% ipython --no-banner

In [1]: import numpy as np

In [2]: np.set_printoptions(suppress=True, linewidth=100)

In [3]: rng = np.random.default_rng(978453)

In [4]: A = rng.normal(size=(14, 3))

In [5]: A = 20 * A / np.linalg.norm(A, axis=1, keepdims=True)

In [6]: print(A.round(2))
[[  9.54 -11.05  13.67]
 [-18.84  -1.95  -6.43]
 [  3.1    4.28  19.29]
 [-18.49  -1.53   7.47]
 [-19.1    3.85  -4.53]
 [ 13.44   0.28 -14.81]
 [  6.76 -18.8   -0.94]
 [ 14.17   9.86 -10.11]
 [ -4.02  12.27 -15.28]
 [ 17.52   4.39  -8.6 ]
 [  0.68 -19.61   3.86]
 [ 11.3   -1.93  16.39]
 [ -0.74  -6.55  18.88]
 [  0.03 -12.4  -15.69]]

In [7]: Xs = (A - A.mean(axis=0)) / A.std(axis=0)

In [8]: print(np.argwhere(np.abs(Xs) > 2))
[]

In [9]: beta = np.linalg.lstsq(np.delete(Xs, 0, axis=1), Xs[:, 0])[0]

In [10]: print(beta.round(2))
[-0.03 -0.01]

In [11]: x0 = np.array([3, -3, -4])

In [12]: y = A @ x0

In [13]: print(np.round(np.linalg.solve(A.T @ A, A.T @ y), 2))
[ 3. -3. -4.]

In [14]: print(np.round(np.linalg.lstsq(A, y)[0], 2))
[ 3. -3. -4.]

In [15]: y = y + 0.02 * rng.normal(size=14)

In [16]: print(y.round(2))
[  7.11 -24.9  -80.68 -80.79 -50.73  98.78  80.44  53.36  12.24  73.78  45.43 -25.86 -58.07 100.08]

In [17]: beta, *_ = np.linalg.lstsq(A, y)

In [18]: print(beta.round())
[ 3. -3. -4.]

In [19]: print(beta.round(2))
[ 3. -3. -4.]

In [20]: print(round(float(np.linalg.norm(y - A @ beta)), 2))
0.06

In [21]: W0 = np.load("m.npy")

In [22]: print(W0.round(2))
[[ 4.41  1.09 -2.09]
 [-4.38 -1.2   2.09]
 [ 1.72 -4.69 -0.16]
 [ 4.54  0.38 -2.05]
 [-2.68  4.17  0.65]
 [ 2.98 -3.93 -0.82]
 [-3.42  3.49  1.07]
 [ 4.36  1.27 -2.09]
 [ 3.64 -3.2  -1.2 ]
 [ 3.17  3.4  -1.83]
 [ 4.16  1.84 -2.07]
 [-3.86 -2.46  2.01]
 [ 3.42  3.1  -1.91]
 [-2.37  4.37  0.49]]

In [23]: U, sig, Vt = np.linalg.svd(W0)

In [24]: V = Vt[:(sig > 1e-8).sum()]

In [25]: x0 = W0[10] + -1 * W0[1] + rng.integers(2) * np.eye(3)[0]

In [26]: print(x0.round(2))
[ 8.54  3.04 -4.16]

In [27]: print(np.round(V.T @ V, 2))
[[ 0.84 -0.05 -0.36]
 [-0.05  0.99 -0.1 ]
 [-0.36 -0.1   0.17]]

In [28]: print(np.allclose(V.T @ V @ x0, x0))
True

In [29]: print(np.round(np.diag(V.T @ V), 2))
[0.84 0.99 0.17]

In [30]: r = np.linalg.matrix_rank(W0)

In [31]: print(r)
2

In [32]: N = np.linalg.svd(W0)[2][r:].T

In [33]: print(np.round(W0 @ N, 2) + 0)
[[0.]
 [0.]
 [0.]
 [0.]
 [0.]
 [0.]
 [0.]
 [0.]
 [0.]
 [0.]
 [0.]
 [0.]
 [0.]
 [0.]]

In [34]: print([int(np.linalg.matrix_rank(W0[:, :j + 1])) for j in range(3)])
[1, 2, 2]

In [35]: print(np.allclose(W0 @ N, 0))
True

In [36]: print(np.round(N @ N.T, 2))
[[0.16 0.05 0.36]
 [0.05 0.01 0.1 ]
 [0.36 0.1  0.83]]

In [37]: print(np.round(N[:, 0] / N[np.abs(N[:, 0]).round(6).argmax(), 0], 2))
[0.44 0.13 1.  ]

In [38]: print([round(float(x), 2) for x in np.linalg.svd(W0, compute_uv=False)[:3]])
[14.73, 11.54, 0.0]

In [39]: dist = np.linalg.norm(A[:, None] - A[None], axis=-1)

In [40]: print(dist.mean(axis=1).argmax())
8

In [41]: print(np.flatnonzero(dist[0] < dist.mean() / 2))
[ 0 11 12]

In [42]: print(dist[0].round(6).argsort(kind="stable")[:4])
[ 0 11 12 10]

In [43]: print(dist[0].round(2))
[ 0.   35.95 17.55 30.24 37.06 30.89 16.76 32.   39.57 28.24 15.74  9.68 12.37 30.89]

In [44]: print((dist + 1e9 * np.eye(14)).round(6).argmin(axis=1))
[11  4 11  4  1  9 10  9  7  7  6  0  2  6]

In [45]: print(dist[:5, :5].round(2))
[[ 0.   35.95 17.55 30.24 37.06]
 [35.95  0.   34.38 13.92  6.12]
 [17.55 34.38  0.   25.29 32.56]
 [30.24 13.92 25.29  0.   13.17]
 [37.06  6.12 32.56 13.17  0.  ]]
